$ ipython --no-banner

In [1]: import numpy as np

In [2]: import numpy.linalg as la

In [3]: np.set_printoptions(precision=3, suppress=True, linewidth=160, legacy="1.25")

In [4]: tidy = lambda a: np.round(a, 3) + 0

In [5]: K = np.load("layer3.npy")

In [6]: print(K)
[[ 0.159  0.421 -0.209 -0.084  0.577]
 [ 1.724  4.231  1.961 -1.869 -2.728]
 [ 0.453  1.246  0.054 -0.312  0.438]
 [ 1.319  2.903  1.394 -1.766 -2.536]
 [-2.831 -6.741 -2.692  2.811  3.641]
 [ 0.728  1.824  0.935 -0.668 -1.238]
 [-0.29  -0.559  0.185  0.363 -0.283]
 [ 0.992  2.396  0.471 -0.772 -0.195]
 [ 0.402  0.696  1.163 -0.94  -2.659]
 [-2.124 -4.907 -2.272  2.258  3.539]
 [ 0.74   1.781  0.928 -0.775 -1.39 ]
 [ 0.121 -0.058  0.541 -0.652 -1.737]
 [-1.223 -3.007 -0.813  1.194  0.823]
 [ 2.133  5.187  1.835 -2.248 -2.311]
 [ 0.166  0.394  0.503 -0.085 -0.802]
 [-0.596 -1.429 -0.563  0.908  0.908]
 [ 2.36   5.551  2.37  -2.513 -3.493]
 [ 2.071  5.228  1.499 -1.974 -1.334]
 [-0.236 -0.515 -0.038  0.463  0.171]
 [ 1.469  3.599  1.12  -1.426 -1.244]
 [-0.026  0.395 -0.696  0.47   2.181]
 [ 1.562  3.829  0.9   -1.482 -0.76 ]
 [ 0.568  1.203  0.88  -0.818 -1.719]
 [-0.039  0.084  0.276  0.178 -0.24 ]
 [ 0.402  0.959  0.269 -0.523 -0.397]
 [ 0.217  0.427  0.231 -0.318 -0.49 ]
 [-1.142 -2.842 -1.512  1.124  2.107]
 [-0.266 -0.597  0.096  0.084 -0.384]
 [ 2.22   5.36   1.714 -2.185 -2.001]
 [-0.467 -1.303  0.069  0.191 -0.786]
 [-1.804 -4.537 -1.031  1.535  0.57 ]
 [ 0.04   0.047  0.232 -0.161 -0.537]
 [-0.61  -1.36  -0.421  0.629  0.623]
 [-1.223 -2.777 -0.765  1.319  1.091]]

In [7]: Xs = K - K.mean(axis=0)

In [8]: left, sig, vt = la.svd(Xs, full_matrices=False)

In [9]: print(tidy(Xs.mean(axis=0)))
[0. 0. 0. 0. 0.]

In [10]: print(tidy(vt[0] * np.sign(vt[0, np.abs(vt[0]).argmax()])))
[ 0.316  0.756  0.283 -0.326 -0.377]

In [11]: print(tidy(sig))
[22.577  5.347  0.962  0.211  0.03 ]

In [12]: print(tidy(np.abs(vt[-1])))
[0.648 0.403 0.551 0.167 0.293]

In [13]: print((np.sign(left[:, 0]) == np.sign(left[0, 0])).astype(int))
[1 0 0 0 1 0 1 0 0 1 0 0 1 0 0 1 0 0 1 0 1 0 0 1 0 0 1 1 0 1 1 1 1 1]

In [14]: print(tidy(sig ** 2 / (sig ** 2).sum()))
[0.945 0.053 0.002 0.    0.   ]

In [15]: E = np.loadtxt("dump.csv", delimiter=",")

In [16]: print(E)
[[  1.  -1.   1.  -1.]
 [  1.   0.   0.   0.]
 [  1.   1.   1.   1.]
 [  1.   2.   4.   8.]
 [  1.   3.   9.  27.]
 [  1.   4.  16.  64.]
 [  1.   5.  25. 125.]
 [  1.   6.  36. 216.]
 [  1.   7.  49. 343.]
 [  1.   8.  64. 512.]]

In [17]: left, sig, vt = la.svd(E)

In [18]: print(np.argmax(sig[:-1] / (sig[1:] + 1e-6)) + 1)
1

In [19]: B = left[:, :1] @ np.diag(sig[:1]) @ vt[:1]

In [20]: print(tidy(np.abs(E - B).max()))
7.563

In [21]: print(la.matrix_rank(B))
1

In [22]: r0 = np.array([-2, -5])

In [23]: print(np.convolve(E[1], r0))
[-2. -5.  0.  0.  0.]

In [24]: r0 = np.array([5, -5, -4, 5, -3]) + 0.5

In [25]: feats = np.outer(r0, r0) / (r0 @ r0)

In [26]: print(tidy(feats))
[[ 0.305 -0.249 -0.194  0.305 -0.139]
 [-0.249  0.204  0.159 -0.249  0.113]
 [-0.194  0.159  0.123 -0.194  0.088]
 [ 0.305 -0.249 -0.194  0.305 -0.139]
 [-0.139  0.113  0.088 -0.139  0.063]]

In [27]: # columns 0 and 3 are equal

In [28]: print(tidy(feats @ la.pinv(feats) @ feats))
[[ 0.305 -0.249 -0.194  0.305 -0.139]
 [-0.249  0.204  0.159 -0.249  0.113]
 [-0.194  0.159  0.123 -0.194  0.088]
 [ 0.305 -0.249 -0.194  0.305 -0.139]
 [-0.139  0.113  0.088 -0.139  0.063]]

In [29]: print(tidy(np.trace(la.pinv(feats) @ feats)))
1.0

In [30]: print(np.allclose(feats[:-1].T @ la.lstsq(feats[:-1].T, feats[-1])[0], feats[-1]))
True

In [31]: print(la.lstsq(feats[:-1].T, feats[-1])[2])
1

In [32]: proj = np.triu(np.array([[1, 0, 0, 3, 3],
    ...:     [0, 2, 2, 1, 0],
    ...:     [2, 2, 3, 2, 0],
    ...:     [3, 3, 3, 1, 2],
    ...:     [3, 1, 0, 0, 3]]), 1) + np.eye(5)

In [33]: B = proj @ feats @ la.inv(proj)

In [34]: print(np.trace(B), tidy(np.trace(feats)))
1.0 1.0

In [35]: print(tidy(la.det(B)))
0.0

In [36]: print(la.matrix_rank(B))
1

In [37]: ev, evecs = la.eigh(feats)

In [38]: x = np.array([-3, -2, 3, 2, 1])

In [39]: print((np.sign(evecs[:, -1].round(6)) == np.sign(evecs[0, -1].round(6))).astype(int))
[1 0 0 1 0]

In [40]: print(tidy(evecs * np.maximum(ev, 0) @ evecs.T))
[[ 0.305 -0.249 -0.194  0.305 -0.139]
 [-0.249  0.204  0.159 -0.249  0.113]
 [-0.194  0.159  0.123 -0.194  0.088]
 [ 0.305 -0.249 -0.194  0.305 -0.139]
 [-0.139  0.113  0.088 -0.139  0.063]]

In [41]: print(tidy(evecs * np.abs(ev) @ evecs.T))
[[ 0.305 -0.249 -0.194  0.305 -0.139]
 [-0.249  0.204  0.159 -0.249  0.113]
 [-0.194  0.159  0.123 -0.194  0.088]
 [ 0.305 -0.249 -0.194  0.305 -0.139]
 [-0.139  0.113  0.088 -0.139  0.063]]

In [42]: print(tidy(la.eigvalsh(feats[1:, 1:])))
[0.    0.    0.    0.695]

In [43]: x = np.array([1, 1, 1, 0, 2])

In [44]: h1 = np.maximum(feats @ x, 0)

In [45]: print(tidy(feats.T @ h1))
[-0.162  0.133  0.103 -0.162  0.074]

In [46]: print(tidy(np.maximum(feats @ (3 * x), 0)))
[0.    1.02  0.793 0.    0.567]

In [47]: print(np.flatnonzero(h1 > 1e-9))
[1 2 4]

In [48]: M = np.load("w.npy")

In [49]: print(M)
[[30 28 28 21 35 40 22 24 18 14]
 [28 38 36 15 48 40 32 30 22 26]
 [28 36 54 21 43 30 34 44 20 40]
 [21 15 21 18 18 24 12 18  9  9]
 [35 48 43 18 61 51 40 36 27 31]
 [40 40 30 24 51 60 30 26 30 14]
 [22 32 34 12 40 30 28 28 18 26]
 [24 30 44 18 36 26 28 36 16 32]
 [18 22 20  9 27 30 18 16 26 14]
 [14 26 40  9 31 14 26 32 14 34]]

In [50]: left, sig, vt = la.svd(M)

In [51]: print(tidy(sig))
[298.539  52.759  21.761  11.942   0.      0.      0.      0.      0.      0.   ]

In [52]: print(np.argmax(sig[:-1] / (sig[1:] + 1e-6)) + 1)
4

In [53]: B = left[:, :4] @ np.diag(sig[:4]) @ vt[:4]

In [54]: print(tidy(la.norm(M - B, 2)), tidy(sig[4]))
0.0 0.0

In [55]: print(tidy(la.norm(M - B) / la.norm(M)))
0.0

In [56]: print(la.matrix_rank(B))
4

In [57]: print(tidy(B))
[[30. 28. 28. 21. 35. 40. 22. 24. 18. 14.]
 [28. 38. 36. 15. 48. 40. 32. 30. 22. 26.]
 [28. 36. 54. 21. 43. 30. 34. 44. 20. 40.]
 [21. 15. 21. 18. 18. 24. 12. 18.  9.  9.]
 [35. 48. 43. 18. 61. 51. 40. 36. 27. 31.]
 [40. 40. 30. 24. 51. 60. 30. 26. 30. 14.]
 [22. 32. 34. 12. 40. 30. 28. 28. 18. 26.]
 [24. 30. 44. 18. 36. 26. 28. 36. 16. 32.]
 [18. 22. 20.  9. 27. 30. 18. 16. 26. 14.]
 [14. 26. 40.  9. 31. 14. 26. 32. 14. 34.]]

In [58]: print(tidy(np.abs(M - B).max()))
0.0

In [59]: ev, evecs = la.eigh(B)

In [60]: print(tidy(evecs.T @ evecs))
[[1. 0. 0. 0. 0. 0. 0. 0. 0. 0.]
 [0. 1. 0. 0. 0. 0. 0. 0. 0. 0.]
 [0. 0. 1. 0. 0. 0. 0. 0. 0. 0.]
 [0. 0. 0. 1. 0. 0. 0. 0. 0. 0.]
 [0. 0. 0. 0. 1. 0. 0. 0. 0. 0.]
 [0. 0. 0. 0. 0. 1. 0. 0. 0. 0.]
 [0. 0. 0. 0. 0. 0. 1. 0. 0. 0.]
 [0. 0. 0. 0. 0. 0. 0. 1. 0. 0.]
 [0. 0. 0. 0. 0. 0. 0. 0. 1. 0.]
 [0. 0. 0. 0. 0. 0. 0. 0. 0. 1.]]

In [61]: print(tidy(la.eigvalsh(B @ B)))
[    0.        0.        0.        0.        0.        0.      142.608   473.533  2783.465 89125.394]

In [62]: print(np.abs(evecs[:, -1]).round(6).argmax())
4

In [63]: print(tidy(evecs @ np.diag(ev) @ evecs.T))
[[30. 28. 28. 21. 35. 40. 22. 24. 18. 14.]
 [28. 38. 36. 15. 48. 40. 32. 30. 22. 26.]
 [28. 36. 54. 21. 43. 30. 34. 44. 20. 40.]
 [21. 15. 21. 18. 18. 24. 12. 18.  9.  9.]
 [35. 48. 43. 18. 61. 51. 40. 36. 27. 31.]
 [40. 40. 30. 24. 51. 60. 30. 26. 30. 14.]
 [22. 32. 34. 12. 40. 30. 28. 28. 18. 26.]
 [24. 30. 44. 18. 36. 26. 28. 36. 16. 32.]
 [18. 22. 20.  9. 27. 30. 18. 16. 26. 14.]
 [14. 26. 40.  9. 31. 14. 26. 32. 14. 34.]]

In [64]: print(np.argsort(-la.norm(M, axis=0).round(6), kind="stable")[:3])
[4 5 2]

In [65]: print(la.matrix_rank(M, rtol=0.1))
2

In [66]: ev, evecs = la.eigh(M)

In [67]: x = np.array([1, 2, 0, 4, 1, 3, 2, 1, 1, 4])

In [68]: print(tidy(x @ M @ x / (x @ x)), tidy(ev[0]), tidy(ev[-1]))
164.962 0.0 298.539

In [69]: print(tidy(evecs * np.maximum(ev, 0) @ evecs.T))
[[30. 28. 28. 21. 35. 40. 22. 24. 18. 14.]
 [28. 38. 36. 15. 48. 40. 32. 30. 22. 26.]
 [28. 36. 54. 21. 43. 30. 34. 44. 20. 40.]
 [21. 15. 21. 18. 18. 24. 12. 18.  9.  9.]
 [35. 48. 43. 18. 61. 51. 40. 36. 27. 31.]
 [40. 40. 30. 24. 51. 60. 30. 26. 30. 14.]
 [22. 32. 34. 12. 40. 30. 28. 28. 18. 26.]
 [24. 30. 44. 18. 36. 26. 28. 36. 16. 32.]
 [18. 22. 20.  9. 27. 30. 18. 16. 26. 14.]
 [14. 26. 40.  9. 31. 14. 26. 32. 14. 34.]]

In [70]: print(tidy(evecs * np.abs(ev) @ evecs.T))
[[30. 28. 28. 21. 35. 40. 22. 24. 18. 14.]
 [28. 38. 36. 15. 48. 40. 32. 30. 22. 26.]
 [28. 36. 54. 21. 43. 30. 34. 44. 20. 40.]
 [21. 15. 21. 18. 18. 24. 12. 18.  9.  9.]
 [35. 48. 43. 18. 61. 51. 40. 36. 27. 31.]
 [40. 40. 30. 24. 51. 60. 30. 26. 30. 14.]
 [22. 32. 34. 12. 40. 30. 28. 28. 18. 26.]
 [24. 30. 44. 18. 36. 26. 28. 36. 16. 32.]
 [18. 22. 20.  9. 27. 30. 18. 16. 26. 14.]
 [14. 26. 40.  9. 31. 14. 26. 32. 14. 34.]]

In [71]: print(tidy(la.eigvalsh(M[1:, 1:])))
[  0.      0.      0.      0.      0.     11.786  18.371  49.375 275.468]

In [72]: print(x @ M @ x)
8743

In [73]: rng = np.random.default_rng(72)

In [74]: F = np.eye(13, dtype=int)[rng.permutation(13)] * np.array([4, 7, 3, 8, 2, 5, 5, 0, 3, 0, 2, 5, 6])

In [75]: print(F)
[[0 0 0 0 0 0 0 0 0 0 0 5 0]
 [0 7 0 0 0 0 0 0 0 0 0 0 0]
 [0 0 3 0 0 0 0 0 0 0 0 0 0]
 [0 0 0 0 0 0 0 0 0 0 0 0 0]
 [0 0 0 0 0 0 5 0 0 0 0 0 0]
 [0 0 0 0 0 5 0 0 0 0 0 0 0]
 [0 0 0 0 0 0 0 0 3 0 0 0 0]
 [0 0 0 8 0 0 0 0 0 0 0 0 0]
 [0 0 0 0 0 0 0 0 0 0 0 0 6]
 [0 0 0 0 2 0 0 0 0 0 0 0 0]
 [0 0 0 0 0 0 0 0 0 0 0 0 0]
 [0 0 0 0 0 0 0 0 0 0 2 0 0]
 [4 0 0 0 0 0 0 0 0 0 0 0 0]]

In [76]: # rows 3 and 10 are equal

In [77]: rk = la.matrix_rank(F)

In [78]: print(rk)
11

In [79]: null = la.svd(F)[2][rk:].T

In [80]: print(la.matrix_rank(F.T @ F), la.matrix_rank(F @ F.T))
11 11

In [81]: print(null.shape)
(13, 2)

In [82]: la.determinant(F)
Traceback (most recent call last):
  Cell In[82], line 1
    la.determinant(F)
AttributeError: module 'numpy.linalg' has no attribute 'determinant'


In [83]: print(np.allclose(F, F.T))
False

In [84]: print(np.allclose(F @ F.T, F.T @ F))
False
